$ python3 -q
>>> import numpy as np
>>> np.set_printoptions(suppress=True, linewidth=140)
>>> rd = lambda a: np.round(a, 1) + 0
>>> data = np.loadtxt("test5.csv", delimiter=",")
>>> print(data)
[[ 1.5  0.5  0.8  0.3  0.3]
 [ 0.5 -0.7 -2.1  0.4 -1.3]
 [ 1.9  0.2 -0.6 -1.3 -0.1]
 [-1.3  0.3  0.3  0.4  0.4]
 [-0.1  1.4 -1.  -0.8 -0.4]
 [ 1.5 -2.   0.1  1.  -0.1]
 [-0.6  0.8 -1.5 -0.5 -0.8]
 [ 0.4 -1.   1.3 -1.6  0.7]
 [-0.4 -0.1  0.2  0.3  0.1]
 [ 0.1 -0.5  1.2  1.2  0.6]
 [-0.1 -0.2 -0.8  1.4 -0.3]
 [-0.1  0.   0.5  1.8  0.4]
 [ 0.5  1.2 -2.3  0.  -1.4]
 [ 1.3 -0.1  0.7 -1.6  0.2]
 [-0.2  1.3 -1.  -0.7 -0.7]
 [-0.6  0.8  2.3 -0.2  1. ]
 [-0.3  1.8  0.2 -0.7 -0.1]]
>>> x = np.array([2, -2, -1, -2, 0])
>>> rhs = data @ x
>>> print(rd(np.linalg.pinv(data) @ data))
[[1. 0. 0. 0. 0.]
 [0. 1. 0. 0. 0.]
 [0. 0. 1. 0. 0.]
 [0. 0. 0. 1. 0.]
 [0. 0. 0. 0. 1.]]
>>> print(rd(rhs))
[ 0.6  3.7  6.6 -4.3 -0.4  4.9 -0.3  4.7 -1.4 -2.4 -1.8 -4.3  0.9  5.3 -0.6 -4.7 -3. ]
>>> print(rd(np.linalg.lstsq(data, rhs)[0]))
[ 2. -2. -1. -2.  0.]
>>> rng = np.random.default_rng(159198)
>>> rhs = rhs + 0.3 * rng.normal(size=17)
>>> print(rd(rhs))
[ 0.2  4.2  6.2 -4.6 -0.8  4.7 -0.5  4.3 -0.7 -2.4 -1.6 -3.9  0.1  5.  -0.5 -5.2 -3.1]
>>> c, *_ = np.linalg.lstsq(data, rhs)
>>> print(rd(data.T @ (rhs - data @ c)))
[0. 0. 0. 0. 0.]
>>> print(c.round())
[ 2. -2. -1. -2. -0.]
>>> Uu, sigma, Vt = np.linalg.svd(data, full_matrices=False)
>>> print((sigma > 1e-8).sum())
5
>>> print(rd(np.sqrt((sigma ** 2).sum())), rd(np.linalg.norm(data)))
8.8 8.8
>>> print(np.abs(Uu[:, 0]).round(6).argmax())
12
>>> print(rd(np.cumsum(sigma ** 2) / np.sum(sigma ** 2)))
[0.4 0.7 0.9 1.  1. ]
>>> print(rd(Uu.T @ data @ Vt.T))
[[5.8 0.  0.  0.  0. ]
 [0.  4.5 0.  0.  0. ]
 [0.  0.  4.2 0.  0. ]
 [0.  0.  0.  2.5 0. ]
 [0.  0.  0.  0.  0.5]]
>>> print(Uu.shape, sigma.shape, Vt.shape)
(17, 5) (5,) (5, 5)
>>> d = np.linalg.norm(data[:, None] - data[None], axis=-1)
>>> print(d.shape)
(17, 17)
>>> print(rd(d[:5, :5]))
[[0.  3.7 2.2 2.9 2.9]
 [3.7 0.  3.1 3.6 2.9]
 [2.2 3.1 0.  3.8 2.4]
 [2.9 3.6 3.8 0.  2.5]
 [2.9 2.9 2.4 2.5 0. ]]
>>> print(rd(np.linalg.norm(data, axis=1)))
[1.8 2.6 2.4 1.5 1.9 2.7 2.  2.4 0.6 1.9 1.7 1.9 3.  2.2 1.9 2.7 2. ]
>>> print(d.mean(axis=1).argmax())
15
>>> print((d + 1e9 * np.eye(17)).round(6).argmin(axis=1))
[ 9 12 13  8 14  9 14 13  3 11 11  9  6  7  4  3  4]
>>> lab = data[:, 2] > np.median(data[:, 2])
>>> f = data[lab].mean(axis=0) - data[~lab].mean(axis=0)
>>> print(lab.astype(int))
[1 0 0 1 0 0 0 1 0 1 0 1 0 1 0 1 0]
>>> print(rd(f))
[-0.1 -0.4  1.9  0.1  1. ]
>>> Q, evecs = np.linalg.qr(data[:, :1])[0], np.linalg.qr(data[:, 1:])[0]
>>> sigma = np.linalg.svd(Q.T @ evecs, compute_uv=False)
>>> print((sigma > 0.9).sum())
0
>>> print(rd(np.linalg.norm(Q @ Q.T - evecs @ evecs.T, 2)))
1.0
>>> X = np.load("out8.npy")
>>> print(X)
[[ 0 -1  3 -1  0  0]
 [ 1  0  0 -1  1  2]
 [-3  0  0 -2 -1  2]
 [ 1  1  2  0  0  3]
 [ 0 -1  1  0  0 -2]
 [ 0 -2 -2 -3  2  0]]
>>> print(rd(np.trace(np.linalg.pinv(X) @ X)))
4.0
>>> print(np.allclose(X[:-1].T @ np.linalg.lstsq(X[:-1].T, X[-1])[0], X[-1]))
True
>>> print(np.unique(X.round(6), axis=0).shape)
(6, 6)
>>> rank = np.linalg.matrix_rank(X)
>>> print(rank)
4
>>> N = np.linalg.svd(X)[2][rank:].T
>>> print([int(np.linalg.matrix_rank(np.delete(X, i, axis=0))) for i in range(6)])
[4, 4, 4, 4, 4, 4]
>>> print(rd(N @ N.T))
[[ 0.2  0.  -0.1 -0.2 -0.4  0. ]
 [ 0.   0.6  0.1 -0.3  0.2 -0.3]
 [-0.1  0.1  0.   0.   0.1  0. ]
 [-0.2 -0.3  0.   0.4  0.2  0.2]
 [-0.4  0.2  0.1  0.2  0.6  0. ]
 [ 0.  -0.3  0.   0.2  0.   0.1]]
